$ python3 -q
>>> import numpy as np
>>> import numpy.linalg as la
>>> np.set_printoptions(precision=1, suppress=True, linewidth=200, sign=" ")
>>> data = np.loadtxt("data.csv", delimiter=",")
>>> data
array([[ 1.,  0.,  0.],
       [ 0.,  0.,  0.],
       [ 1.,  0.,  0.],
       [ 0.,  1.,  0.],
       [ 0.,  2.,  1.],
       [ 0.,  0.,  0.],
       [ 1.,  0.,  0.],
       [ 0.,  3.,  4.],
       [ 0.,  3.,  4.],
       [ 0.,  3.,  4.],
       [ 0.,  2.,  1.],
       [ 1.,  0.,  0.],
       [ 1.,  0.,  0.],
       [ 0.,  0.,  0.],
       [ 1.,  0.,  0.],
       [ 0.,  1.,  0.],
       [ 0.,  3.,  4.],
       [ 0.,  2.,  1.],
       [ 0.,  3.,  4.],
       [ 0.,  0.,  0.],
       [ 0.,  0.,  0.],
       [ 0.,  2.,  1.],
       [ 1.,  0.,  0.],
       [ 0.,  2.,  1.]])
>>> # row 2 repeats row 0
>>> rng = np.random.default_rng(28)
>>> labels = rng.permutation(3)
>>> M2 = data[:, labels] * rng.choice([-1, 1], 3)
>>> M2
array([[-0.,  0.,  1.],
       [-0.,  0.,  0.],
       [-0.,  0.,  1.],
       [-1.,  0.,  0.],
       [-2.,  1.,  0.],
       [-0.,  0.,  0.],
       [-0.,  0.,  1.],
       [-3.,  4.,  0.],
       [-3.,  4.,  0.],
       [-3.,  4.,  0.],
       [-2.,  1.,  0.],
       [-0.,  0.,  1.],
       [-0.,  0.,  1.],
       [-0.,  0.,  0.],
       [-0.,  0.,  1.],
       [-1.,  0.,  0.],
       [-3.,  4.,  0.],
       [-2.,  1.,  0.],
       [-3.,  4.,  0.],
       [-0.,  0.,  0.],
       [-0.,  0.,  0.],
       [-2.,  1.,  0.],
       [-0.,  0.,  1.],
       [-2.,  1.,  0.]])
>>> U, _, Vt = la.svd(data.T @ M2)
>>> np.round(U @ Vt, 1) + 0
array([[ 0.,  0.,  1.],
       [-1.,  0.,  0.],
       [ 0.,  1.,  0.]])
>>> x0 = np.array([2, -2, 2])
>>> np.einsum("ij,j->i", data, x0)
array([ 2.,  0.,  2., -2., -2.,  0.,  2.,  2.,  2.,  2., -2.,  2.,  2.,  0.,  2., -2.,  2., -2.,  2.,  0.,  0., -2.,  2., -2.])
>>> np.sign((data @ x0).round(6))
array([ 1.,  0.,  1., -1., -1.,  0.,  1.,  1.,  1.,  1., -1.,  1.,  1.,  0.,  1., -1.,  1., -1.,  1.,  0.,  0., -1.,  1., -1.])
>>> data * x0
array([[ 2., -0.,  0.],
       [ 0., -0.,  0.],
       [ 2., -0.,  0.],
       [ 0., -2.,  0.],
       [ 0., -4.,  2.],
       [ 0., -0.,  0.],
       [ 2., -0.,  0.],
       [ 0., -6.,  8.],
       [ 0., -6.,  8.],
       [ 0., -6.,  8.],
       [ 0., -4.,  2.],
       [ 2., -0.,  0.],
       [ 2., -0.,  0.],
       [ 0., -0.,  0.],
       [ 2., -0.,  0.],
       [ 0., -2.,  0.],
       [ 0., -6.,  8.],
       [ 0., -4.,  2.],
       [ 0., -6.,  8.],
       [ 0., -0.,  0.],
       [ 0., -0.,  0.],
       [ 0., -4.,  2.],
       [ 2., -0.,  0.],
       [ 0., -4.,  2.]])
>>> data @ np.ones(3)
array([ 1.,  0.,  1.,  1.,  3.,  0.,  1.,  7.,  7.,  7.,  3.,  1.,  1.,  0.,  1.,  1.,  7.,  3.,  7.,  0.,  0.,  3.,  1.,  3.])
>>> (data * x0).sum(axis=1)
array([ 2.,  0.,  2., -2., -2.,  0.,  2.,  2.,  2.,  2., -2.,  2.,  2.,  0.,  2., -2.,  2., -2.,  2.,  0.,  0., -2.,  2., -2.])
>>> (data @ x0).argmax()
np.int64(0)
>>> data @ x0
array([ 2.,  0.,  2., -2., -2.,  0.,  2.,  2.,  2.,  2., -2.,  2.,  2.,  0.,  2., -2.,  2., -2.,  2.,  0.,  0., -2.,  2., -2.])
